>>> import numpy as np
>>> np.set_printoptions(suppress=True, linewidth=120)
>>> data = np.loadtxt("m.csv", delimiter=",")
>>> data
array([[ 0.,  3.,  0.,  0.],
       [ 0.,  3.,  0.,  0.],
       [ 0.,  0., -1.,  1.],
       [ 0.,  0.,  3.,  5.]])
>>> x = np.array([2, 2, 0, 2])
>>> data @ np.eye(4)[2]
array([ 0.,  0., -1.,  3.])
>>> data @ (2 * x)
array([12., 12.,  4., 20.])
>>> data @ x
array([ 6.,  6.,  2., 10.])
>>> print(np.sign((data @ x).round(6)))
[1. 1. 1. 1.]
>>> print(np.linalg.norm(data @ x) <= np.linalg.norm(data, 2) * np.linalg.norm(x) + 1e-9)
True
>>> print(data @ np.ones(4))
[3. 3. 0. 8.]
>>> round(np.trace(np.linalg.pinv(data) @ data), 2)
np.float64(3.0)
>>> np.abs(np.diag(np.linalg.qr(data)[1])) > 1e-9
array([False,  True,  True,  True])
>>> round(float(np.linalg.det(2 * data)), 2), np.round(np.linalg.det(data), 2)
(0.0, np.float64(0.0))
>>> np.einsum("ij,ji->", data, data)
np.float64(41.0)
>>> round(np.linalg.det(data.T), 2)
np.float64(0.0)
>>> np.round(np.poly(data), 2)
array([ 1., -7.,  4., 24.,  0.])
>>> np.round(np.linalg.eigvals(data), 2)
array([-1.46,  5.46,  0.  ,  3.  ])
>>> np.kron(np.eye(2, dtype=int), data)
array([[ 0.,  3.,  0.,  0.,  0.,  0.,  0.,  0.],
       [ 0.,  3.,  0.,  0.,  0.,  0.,  0.,  0.],
       [ 0.,  0., -1.,  1.,  0.,  0., -0.,  0.],
       [ 0.,  0.,  3.,  5.,  0.,  0.,  0.,  0.],
       [ 0.,  0.,  0.,  0.,  0.,  3.,  0.,  0.],
       [ 0.,  0.,  0.,  0.,  0.,  3.,  0.,  0.],
       [ 0.,  0., -0.,  0.,  0.,  0., -1.,  1.],
       [ 0.,  0.,  0.,  0.,  0.,  0.,  3.,  5.]])
>>> print(round(float(np.linalg.det(data[::-1])), 2))
0.0
